$ python -q
>>> import numpy as np
>>> np.set_printoptions(precision=3, suppress=True, linewidth=160, floatmode="fixed")
>>> A = np.load("sample16.npy")
>>> print(A)
[[ 0.003 -0.023  0.017 -0.036 -0.017  0.030]
 [-0.023  0.162 -0.116  0.255  0.116 -0.209]
 [ 0.017 -0.116  0.083 -0.182 -0.083  0.149]
 [-0.036  0.255 -0.182  0.401  0.182 -0.328]
 [-0.017  0.116 -0.083  0.182  0.083 -0.149]
 [ 0.030 -0.209  0.149 -0.328 -0.149  0.268]]
>>> rng = np.random.default_rng(874)
>>> lab = rng.permutation(6)
>>> print(lab)
[3 0 1 4 5 2]
>>> out = A[lab][:, lab]
>>> print(out)
[[ 0.401 -0.036  0.255  0.182 -0.328 -0.182]
 [-0.036  0.003 -0.023 -0.017  0.030  0.017]
 [ 0.255 -0.023  0.162  0.116 -0.209 -0.116]
 [ 0.182 -0.017  0.116  0.083 -0.149 -0.083]
 [-0.328  0.030 -0.209 -0.149  0.268  0.149]
 [-0.182  0.017 -0.116 -0.083  0.149  0.083]]
>>> print(np.round(np.linalg.det(out), 3), np.round(np.linalg.det(A[lab]), 3))
0.0 0.0
>>> print(np.round(np.sort(np.abs(np.linalg.eigvals(out))), 3) + 0)
[0.000 0.000 0.000 0.000 0.000 1.000]
>>> print(np.allclose(out, A))
False
>>> print(np.diag(out))
[0.401 0.003 0.162 0.083 0.268 0.083]
>>> print(round(float(np.trace(out)), 3))
1.0
>>> data = np.load("case14.npy")
>>> print(data)
[[ 0  2  2]
 [ 0 -1  0]
 [ 1  0  0]
 [ 0  0 -3]
 [ 0 -1  0]]
>>> x0 = np.array([0, 1, 1])
>>> rhs = data @ x0
>>> print(rhs)
[ 4 -1  0 -3 -1]
>>> print(np.linalg.lstsq(data, rhs)[0])
[0.000 1.000 1.000]
>>> rhs = rhs + 0.02 * rng.normal(size=5)
>>> print(rhs)
[ 4.008 -1.001 -0.009 -3.031 -0.984]
>>> c, *_ = np.linalg.lstsq(data, rhs)
>>> print(round(np.linalg.norm(rhs - data @ c), 3))
0.012
>>> print(c.round())
[-0.000  1.000  1.000]
>>> print([round(float(np.linalg.norm(np.linalg.solve(data.T @ data + lam * np.eye(3), data.T @ rhs))), 2) for lam in (0, 1, 10, 100)])
[1.42, 1.31, 0.81, 0.17]
>>> C2 = data.T @ data
>>> print(np.allclose(C2, C2.T))
True
>>> print(np.linalg.matrix_rank(C2))
3
>>> print(np.trace(C2), (data ** 2).sum())
20 20
>>> hat = data @ np.linalg.solve(data.T @ data, data.T)
>>> print(np.diag(hat))
[0.710 0.210 1.000 0.871 0.210]
>>> print(hat)
[[ 0.710 -0.290  0.000 -0.194 -0.290]
 [-0.290  0.210  0.000 -0.194  0.210]
 [ 0.000  0.000  1.000  0.000  0.000]
 [-0.194 -0.194  0.000  0.871 -0.194]
 [-0.290  0.210  0.000 -0.194  0.210]]
>>> print(np.linalg.matrix_rank(np.eye(5) - hat))
2
>>> Q, V = np.linalg.qr(data[:, :2])[0], np.linalg.qr(data[:, 2:])[0]
>>> s = np.linalg.svd(Q.T @ V, compute_uv=False)
>>> print((s > 0.9).sum())
0
>>> th = np.sort(rng.uniform(-2, 2, 15))
>>> arr = np.c_[th, th ** 2, th ** 3] @ np.array([[-3, -1, 1], [-2, 2, -2], [2, -3, 3]])
>>> print(arr)
[[ -6.626  15.920 -15.920]
 [ -5.716  14.406 -14.406]
 [ -5.280  13.674 -13.674]
 [ -1.516   7.008  -7.008]
 [ -0.002   3.853  -3.853]
 [  0.155   3.470  -3.470]
 [  0.311   3.060  -3.060]
 [  0.191   0.077  -0.077]
 [ -0.711  -0.151   0.151]
 [ -0.865  -0.175   0.175]
 [ -2.644  -1.038   1.038]
 [ -1.606  -9.126   9.126]
 [ -1.573  -9.220   9.220]
 [ -0.792 -11.352  11.352]
 [ -0.183 -12.899  12.899]]
>>> # null space of dimension 1
>>> dist = np.linalg.norm(arr[:, None] - arr[None], axis=-1)
>>> print(dist.mean(axis=1).argmax())
0
>>> print(dist[:5, :5])
[[ 0.000  2.327  3.450 13.600 18.306]
 [ 2.327  0.000  1.123 11.274 15.981]
 [ 3.450  1.123  0.000 10.151 14.858]
 [13.600 11.274 10.151  0.000  4.711]
 [18.306 15.981 14.858  4.711  0.000]]
>>> print(np.unravel_index(dist.round(6).argmax(), dist.shape))
(np.int64(0), np.int64(14))
>>> print(np.flatnonzero(dist[14] < dist.mean() / 2))
[11 12 13 14]
>>> print(np.linalg.matrix_rank(dist ** 2))
4
>>> C2 = np.cov(arr, rowvar=False)
>>> print(C2)
[[  5.199 -13.879  13.879]
 [-13.879  84.112 -84.112]
 [ 13.879 -84.112  84.112]]
>>> print(C2.shape)
(3, 3)
>>> print(np.polyfit(arr[:, 2], arr[:, 0], 1))
[ 0.165 -1.598]
>>> print(np.corrcoef(arr.T))
[[ 1.000 -0.664  0.664]
 [-0.664  1.000 -1.000]
 [ 0.664 -1.000  1.000]]
>>> print(np.median(arr, axis=0))
[-0.865  0.077 -0.077]
>>> print(arr.std(axis=0))
[2.203 8.860 8.860]
>>> left, s, vt = np.linalg.svd(arr)
>>> print(s.round(3) + 0)
[49.395  8.772  0.000]
>>> out = left[:, :2] @ np.diag(s[:2]) @ vt[:2]
>>> print(out)
[[ -6.626  15.920 -15.920]
 [ -5.716  14.406 -14.406]
 [ -5.280  13.674 -13.674]
 [ -1.516   7.008  -7.008]
 [ -0.002   3.853  -3.853]
 [  0.155   3.470  -3.470]
 [  0.311   3.060  -3.060]
 [  0.191   0.077  -0.077]
 [ -0.711  -0.151   0.151]
 [ -0.865  -0.175   0.175]
 [ -2.644  -1.038   1.038]
 [ -1.606  -9.126   9.126]
 [ -1.573  -9.220   9.220]
 [ -0.792 -11.352  11.352]
 [ -0.183 -12.899  12.899]]
>>> print(np.linalg.matrix_rank(out))
2
>>> print(np.round(np.abs(arr - out).max(), 3))
0.0
>>> basis = arr[[4, 2]].astype(float)
>>> for _ in range(3):
...     lab = np.linalg.norm(arr[:, None] - basis, axis=-1).argmin(axis=1)
...     basis = np.array([arr[lab == j].mean(axis=0) for j in range(2)])
... 
>>> print(lab)
[1 1 1 1 0 0 0 0 0 0 0 0 0 0 0]
>>> print(basis[1] - basis[0])
[ -4.083  15.798 -15.798]
>>> F = np.loadtxt("out14.csv", delimiter=",")
>>> print(F)
[[-1.000 -2.000  1.000  3.000]
 [-1.000 -2.000  1.000  3.000]
 [ 0.000  1.000 -1.000 -3.000]
 [ 0.000 -3.000 -2.000  1.000]
 [ 0.000  2.000 -1.000 -1.000]]
>>> # row 1 repeats row 0
>>> x0 = np.array([1, 1, -2, 3])
>>> rhs = F @ x0
>>> print(np.linalg.lstsq(F, rhs)[0])
[ 1.000  1.000 -2.000  3.000]
>>> print(np.round(np.linalg.pinv(F) @ F, 3) + 0)
[[1.000 0.000 0.000 0.000]
 [0.000 1.000 0.000 0.000]
 [0.000 0.000 1.000 0.000]
 [0.000 0.000 0.000 1.000]]
>>> print(rhs)
[ 4.000  4.000 -6.000  4.000  1.000]
>>> rhs = rhs + 0.05 * rng.normal(size=5)
>>> print(rhs)
[ 3.941  4.088 -6.038  3.943  1.011]
>>> c, *_ = np.linalg.lstsq(F, rhs)
>>> print(np.round(F.T @ (rhs - F @ c), 3) + 0)
[0.000 0.000 0.000 0.000]
>>> print([round(float(np.linalg.norm(np.linalg.solve(F.T @ F + lam * np.eye(4), F.T @ rhs))), 2) for lam in (0, 1, 10, 100)])
[3.89, 2.48, 1.08, 0.38]
>>> print(round(float(np.linalg.norm(rhs - F @ c)), 3))
0.104
>>> print(c)
[ 1.005  1.018 -1.991  3.015]
>>> out = np.c_[F[:, :2] @ np.array([[3, 3], [4, 1]]), np.array([2, 2, 2, -1, -1])]
>>> print(out)
[[-11.000  -5.000   2.000]
 [-11.000  -5.000   2.000]
 [  4.000   1.000   2.000]
 [-12.000  -3.000  -1.000]
 [  8.000   2.000  -1.000]]
>>> print(np.linalg.norm(np.linalg.qr(F)[0].T @ out, axis=0) ** 2 / ((out ** 2).sum(axis=0) + 1e-12))
[1.000 1.000 1.000]
>>> print(np.round(np.linalg.lstsq(F, out[:, 0])[0], 3) + 0)
[3.000 4.000 0.000 0.000]
>>> print(np.linalg.matrix_rank(np.c_[F, out]))
4
>>> f = np.array([6, -3, 3])
>>> print(np.array([np.convolve(row, f, "same") for row in F]))
[[ -9.000   9.000   9.000  -6.000]
 [ -9.000   9.000   9.000  -6.000]
 [  6.000  -9.000 -12.000   6.000]
 [-18.000  -3.000   3.000  -9.000]
 [ 12.000 -12.000   3.000   0.000]]
>>> print(np.convolve(F[0], f))
[-6.000 -9.000  9.000  9.000 -6.000  9.000]
>>> print(np.polyval(f, F[0]))
[12.000 33.000  6.000 48.000]
>>> t3 = np.stack([F, 2 * F, F[::-1]])
>>> print(t3.sum(axis=0))
[[ -3.000  -4.000   2.000   8.000]
 [ -3.000  -9.000   1.000  10.000]
 [  0.000   4.000  -4.000 -12.000]
 [ -1.000 -11.000  -5.000   6.000]
 [ -1.000   4.000  -2.000   0.000]]
>>> print((t3 @ F.T).shape)
(3, 5, 5)
>>> print(np.linalg.matrix_rank(t3.reshape(3, -1)))
2
>>> print(np.einsum("bij,cij->bc", t3, t3))
[[ 61.000 122.000   9.000]
 [122.000 244.000  18.000]
 [  9.000  18.000  61.000]]
>>> J = np.load("x.npy")
>>> print(J)
[[8.000 9.000 9.000 3.000]
 [9.000 8.000 9.000 3.000]
 [9.000 9.000 8.000 3.000]
 [3.000 3.000 3.000 0.000]]
>>> # equal to its transpose
>>> x0 = np.array([-2, 2, -2])
>>> rhs = data @ x0
>>> c, lr = np.zeros(3), 1 / np.linalg.norm(data, 2) ** 2
>>> for i in range(3):
...     c -= lr * data.T @ (data @ c - rhs)
...     if i % 1 == 0: print(i, round(np.linalg.norm(data @ c - rhs), 3))
... 
0 4.311
1 3.286
2 2.576
>>> print(round(np.linalg.cond(data), 3))
3.849
>>> mat = np.loadtxt("mat.csv", delimiter=",")
>>> print(mat)
[[-1.000 -2.000  5.000  3.000]
 [-4.000 -3.000  5.000 -3.000]
 [ 5.000 -2.000  1.000  3.000]
 [-4.000 -2.000  5.000  2.000]]
>>> print(np.allclose(mat @ mat.T, mat.T @ mat))
False
>>> print(np.sort(np.abs(np.linalg.eigvals(mat))))
[1.302 2.920 5.547 6.165]
>>> print(round(float(np.linalg.det(mat)), 3))
130.0
>>> m1 = np.diag(np.array([5, 4, -4, 3]))
>>> print(m1)
[[ 5  0  0  0]
 [ 0  4  0  0]
 [ 0  0 -4  0]
 [ 0  0  0  3]]
>>> # triangular: eigenvalues sit on the diagonal
>>> out = m1 + rng.integers(-2, 3, (4, 3)) @ rng.integers(-2, 3, (3, 4))
>>> print(out)
[[ 2  8  4 -8]
 [ 3  6  2 -2]
 [-4  0 -6  0]
 [ 2 -6 -4  9]]
>>> print(np.abs(out - m1).sum(axis=1))
[23  9  6 18]
>>> print(np.round(np.linalg.svd(out - m1, compute_uv=False), 3) + 0)
[15.858  5.813  0.859  0.000]
>>> print(out - m1)
[[-3  8  4 -8]
 [ 3  2  2 -2]
 [-4  0 -2  0]
 [ 2 -6 -4  6]]
>>> print(round(np.linalg.eigvalsh(m1).min(), 3))
-4.0
>>> hat = np.triu(np.array([[-4, 5, -3, -3], [-1, 5, 3, -5], [-3, -2, -5, -2], [4, 0, -1, -5]]), 1) + np.eye(4)
>>> out = hat @ m1 @ np.linalg.inv(hat)
>>> print(np.trace(out), np.trace(m1))
8.0 8
>>> print(np.poly(out))
[   1.000   -8.000   -1.000  128.000 -240.000]
>>> X = np.load("w.npy")
>>> print(X)
[[ 2.939  1.179  0.070  1.813  0.922]
 [ 3.003  1.143 -0.041  2.072  0.889]
 [ 2.922  0.878 -0.062  2.166  1.069]
 [ 2.861  0.919 -0.006  1.978  0.775]
 [ 2.953  1.001 -0.140  1.770  0.952]
 [ 3.036  1.284 -0.070  1.905  1.067]
 [ 2.978  1.070  0.019  1.900  1.017]
 [ 3.084  3.155  1.938  3.014  2.074]
 [ 3.186  3.076  1.969  3.151  1.944]
 [ 2.899  2.973  2.023  3.115  1.974]
 [ 3.062  2.927  2.189  2.907  2.167]
 [ 3.119  3.152  2.169  3.062  1.929]
 [ 3.185  2.949  2.201  2.972  2.112]
 [ 2.958  2.995  1.960  2.983  2.221]
 [-0.202  2.837  2.865  1.039  2.094]
 [ 0.067  3.067  3.011  0.978  2.116]
 [-0.018  2.935  2.965  0.946  1.930]
 [-0.215  2.915  2.906  0.843  1.967]
 [-0.027  3.040  3.061  1.106  2.014]
 [ 0.094  2.994  2.995  1.056  2.095]
 [ 0.040  2.958  2.977  1.099  1.931]]
>>> print(round(np.log10(np.linalg.cond(X))))
2
>>> print(np.abs(np.linalg.svd(X)[2][-1]))
[0.400 0.567 0.654 0.300 0.028]
>>> print(round(float(np.linalg.norm(X, 2) / np.linalg.norm(X)), 3))
0.914
>>> print([round(float(x), 3) for x in np.linalg.svd(X, compute_uv=False)[:3]])
[20.77, 9.136, 0.862]
>>> dist = np.linalg.norm(X[:, None] - X[None], axis=-1)
>>> print(dist.shape)
(21, 21)
>>> print(np.linalg.matrix_rank(dist ** 2))
7
>>> Xc = X - X.mean(axis=0)
>>> V = np.linalg.svd(Xc)[2][:2]
>>> out = Xc - Xc @ V.T @ V
>>> print(out.std(axis=0))
[0.057 0.075 0.060 0.083 0.091]
>>> print(np.diag(V.T @ V))
[0.664 0.364 0.491 0.367 0.114]
>>> print(np.linalg.norm(out, axis=1).round(6).argmax())
2
>>> print((Xc @ V.T).std(axis=0))
[1.997 1.204]
>>> x0 = np.array([-2, 2, 0, -2, 2])
>>> rhs = X @ x0
>>> print(np.round(np.linalg.lstsq(X, rhs)[0], 3) + 0)
[-2.000  2.000  0.000 -2.000  2.000]
>>> print(np.round(np.linalg.pinv(X) @ X, 3) + 0)
[[1.000 0.000 0.000 0.000 0.000]
 [0.000 1.000 0.000 0.000 0.000]
 [0.000 0.000 1.000 0.000 0.000]
 [0.000 0.000 0.000 1.000 0.000]
 [0.000 0.000 0.000 0.000 1.000]]
>>> rhs = rhs + 0.05 * rng.normal(size=21)
>>> print(rhs)
[-5.284 -6.096 -6.393 -6.330 -5.529 -5.145 -5.508 -1.804 -2.633 -2.165 -1.762 -2.177 -2.261 -1.388  8.250  8.196  7.923  8.469  7.885  7.988  7.555]
>>> c, *_ = np.linalg.lstsq(X, rhs)
>>> print([round(float(np.linalg.norm(np.linalg.solve(X.T @ X + lam * np.eye(5), X.T @ rhs))), 2) for lam in (0, 1, 10, 100)])
[4.06, 3.08, 2.61, 1.33]
>>> print(np.round(X.T @ (rhs - X @ c), 3) + 0)
[0.000 0.000 0.000 0.000 0.000]
>>> hat = X @ np.linalg.solve(X.T @ X, X.T)
>>> print(np.allclose(hat @ hat, hat))
True
